% ipython --no-banner

In [1]: import numpy as np

In [2]: np.set_printoptions(precision=3, suppress=True, linewidth=160)

In [3]: rd = lambda a: np.round(a, 3) + 0

In [4]: F = np.load("m.npy")

In [5]: print(rd(F))
[[ 36.868  35.89  -29.146  33.457 -72.725 -13.781  32.143]
 [ 33.752  33.185 -27.74   30.648 -67.932 -12.608  29.719]
 [ 29.146  29.161 -25.593  26.448 -60.726 -10.898  26.081]
 [ 11.668  13.45  -16.138   9.797 -31.215  -4.78   11.368]
 [  7.893   9.862 -13.513   5.969 -23.935  -3.578   7.853]
 [  4.91    6.896 -11.032   2.849 -17.599  -2.676   4.894]
 [  2.543   4.36   -8.482   0.311 -11.79   -1.993   2.344]
 [  1.55    3.178  -7.028  -0.746  -8.871  -1.702   1.179]
 [  0.415   1.495  -4.253  -1.745  -4.275  -1.259  -0.28 ]
 [  0.068   0.281  -0.892  -0.711  -0.644  -0.427  -0.33 ]
 [ -2.8    -3.027   4.639   5.289   2.99    5.108   3.102]
 [-28.907 -23.482  14.714  11.256  19.852  30.227   6.536]
 [-32.502 -26.232  15.73   11.233  22.308  33.247   6.439]]

In [6]: # rows and columns are dependent

In [7]: U, sigma, Vh = np.linalg.svd(F)

In [8]: V = Vh[:(sigma > 1e-8).sum()]

In [9]: rng = np.random.default_rng(25628)

In [10]: x0 = F[3] + -1 * F[2] + rng.integers(2) * np.eye(7)[0]

In [11]: print(rd(x0))
[-16.477 -15.712   9.455 -16.65   29.511   6.119 -14.713]

In [12]: print(rd(np.diag(V.T @ V)))
[0.491 0.21  0.495 0.541 0.604 0.394 0.265]

In [13]: print(np.linalg.matrix_rank(np.vstack([F, x0])))
4

In [14]: r = np.linalg.matrix_rank(F)

In [15]: print(r)
3

In [16]: ns = np.linalg.svd(F)[2][r:].T

In [17]: print([int(np.linalg.matrix_rank(np.delete(F, i, axis=0))) for i in range(13)])
[3, 3, 3, 3, 3, 3, 3, 3, 3, 3, 3, 3, 3]

In [18]: print(ns.shape)
(7, 4)

In [19]: U, sigma, Vh = np.linalg.svd(F)

In [20]: print(np.argmax(sigma[:-1] / (sigma[1:] + 1e-6)) + 1)
3

In [21]: print(rd(sigma))
[186.877  62.122  15.878   0.      0.      0.      0.   ]

In [22]: A2 = U[:, :3] @ np.diag(sigma[:3]) @ Vh[:3]

In [23]: print(rd(np.abs(F - A2).max()))
0.0

In [24]: print(np.linalg.matrix_rank(A2))
3

In [25]: print(rd(np.linalg.norm(F - A2) / np.linalg.norm(F)))
0.0

In [26]: print(rd(np.linalg.norm(F - A2, 2)), rd(sigma[3]))
0.0 0.0

In [27]: print(rd(A2))
[[ 36.868  35.89  -29.146  33.457 -72.725 -13.781  32.143]
 [ 33.752  33.185 -27.74   30.648 -67.932 -12.608  29.719]
 [ 29.146  29.161 -25.593  26.448 -60.726 -10.898  26.081]
 [ 11.668  13.45  -16.138   9.797 -31.215  -4.78   11.368]
 [  7.893   9.862 -13.513   5.969 -23.935  -3.578   7.853]
 [  4.91    6.896 -11.032   2.849 -17.599  -2.676   4.894]
 [  2.543   4.36   -8.482   0.311 -11.79   -1.993   2.344]
 [  1.55    3.178  -7.028  -0.746  -8.871  -1.702   1.179]
 [  0.415   1.495  -4.253  -1.745  -4.275  -1.259  -0.28 ]
 [  0.068   0.281  -0.892  -0.711  -0.644  -0.427  -0.33 ]
 [ -2.8    -3.027   4.639   5.289   2.99    5.108   3.102]
 [-28.907 -23.482  14.714  11.256  19.852  30.227   6.536]
 [-32.502 -26.232  15.73   11.233  22.308  33.247   6.439]]

In [28]: X = np.loadtxt("x.csv", delimiter=",")

In [29]: print(X)
[[-1.  0.  1.  2.  3.  4.  5.  6.  7.  8.]
 [ 9. 10. 11. 12. 13. 14. 15. 16. 17. 18.]
 [19. 20. 21. 22. 23. 24. 25. 26. 27. 28.]
 [29. 30. 31. 32. 33. 34. 35. 36. 37. 38.]
 [39. 40. 41. 42. 43. 44. 45. 46. 47. 48.]
 [49. 50. 51. 52. 53. 54. 55. 56. 57. 58.]
 [59. 60. 61. 62. 63. 64. 65. 66. 67. 68.]
 [69. 70. 71. 72. 73. 74. 75. 76. 77. 78.]
 [79. 80. 81. 82. 83. 84. 85. 86. 87. 88.]]

In [30]: U, sigma, Vh = np.linalg.svd(X)

In [31]: V = Vh[:(sigma > 1e-8).sum()]

In [32]: x0 = X[4] + 3 * X[1] + rng.integers(2) * np.eye(10)[2]

In [33]: print(x0)
[ 66.  70.  75.  78.  82.  86.  90.  94.  98. 102.]

In [34]: print(np.allclose(V.T @ V @ x0, x0))
False

In [35]: print(np.linalg.matrix_rank(np.vstack([X, x0])))
3

In [36]: arr = np.array([[-2, -2, 1, -1, -2, -1, -1, -1, 2],
    ...:     [-2, 2, -1, 0, 2, -1, 1, -2, 2],
    ...:     [-2, -1, 0, 2, -1, 2, 0, 0, 2],
    ...:     [2, -1, -1, 1, 2, 0, -1, -2, 1]])

In [37]: print(arr)
[[-2 -2  1 -1 -2 -1 -1 -1  2]
 [-2  2 -1  0  2 -1  1 -2  2]
 [-2 -1  0  2 -1  2  0  0  2]
 [ 2 -1 -1  1  2  0 -1 -2  1]]

In [38]: print(rd(np.linalg.norm(arr)))
8.888

In [39]: E = np.load("w.npy")

In [40]: print(E)
[[-2.   0.3  0.1 -1.3]
 [ 1.   2.1  1.6  0.2]
 [ 1.3 -0.1  0.3 -0.3]
 [-0.5  1.6  0.4  1.3]
 [-0.2 -1.4 -0.5 -0.2]
 [ 0.6  0.5 -0.3  1.4]
 [ 1.1  1.2  0.8  1.1]]

In [41]: A2 = np.c_[E[:, :2] @ np.array([[2, 0], [1, 2]]), np.array([-4, -2, 7, 0, -8, 0, 4])]

In [42]: print(rd(A2))
[[-3.7  0.6 -4. ]
 [ 4.1  4.2 -2. ]
 [ 2.5 -0.2  7. ]
 [ 0.6  3.2  0. ]
 [-1.8 -2.8 -8. ]
 [ 1.7  1.   0. ]
 [ 3.4  2.4  4. ]]

In [43]: print(np.linalg.matrix_rank(A2))
3

In [44]: x0 = np.array([2, 1, 2, 1])

In [45]: print(rd(E @ np.ones(4)))
[-2.9  4.9  1.2  2.8 -2.3  2.2  4.2]

In [46]: print(np.linalg.norm(E @ x0) <= np.linalg.norm(E, 2) * np.linalg.norm(x0) + 1e-9)
True

In [47]: print(rd((E * x0).sum(axis=1)))
[-4.8  7.5  2.8  2.7 -3.   2.5  6.1]

In [48]: print(E @ np.eye(4)[2])
[ 0.1  1.6  0.3  0.4 -0.5 -0.3  0.8]

In [49]: print(rd(np.einsum("ij,j->i", E, x0)))
[-4.8  7.5  2.8  2.7 -3.   2.5  6.1]

In [50]: x0 = np.array([-9, -4, -1, 1])

In [51]: rhs = E @ x0

In [52]: print(rd(np.linalg.pinv(E) @ E))
[[1. 0. 0. 0.]
 [0. 1. 0. 0.]
 [0. 0. 1. 0.]
 [0. 0. 0. 1.]]

In [53]: rhs = rhs + 0.1 * rng.normal(size=7)

In [54]: print(rd(rhs))
[ 15.387 -18.843 -11.863  -0.949   7.675  -5.763 -14.351]

In [55]: beta, *_ = np.linalg.lstsq(E, rhs)

In [56]: print(beta.round())
[-9. -4. -1.  1.]

In [57]: print(rd(E.T @ (rhs - E @ beta)))
[0. 0. 0. 0.]

In [58]: print(rd(beta))
[-9.011 -4.023 -0.958  1.019]

In [59]: W0 = np.load("mat.npy")

In [60]: print(W0)
[[   1   -2    4   -8]
 [   1   -1    1   -1]
 [   1    0    0    0]
 [   1    1    1    1]
 [   1    2    4    8]
 [   1    3    9   27]
 [   1    4   16   64]
 [   1    5   25  125]
 [   1    6   36  216]
 [   1    7   49  343]
 [   1    8   64  512]
 [   1    9   81  729]
 [   1   10  100 1000]
 [   1   11  121 1331]]

In [61]: # column 3 is much longer than the rest

In [62]: print([round(float(x), 3) for x in np.linalg.svd(W0, compute_uv=False)[:3]])
[1946.627, 34.227, 3.936]
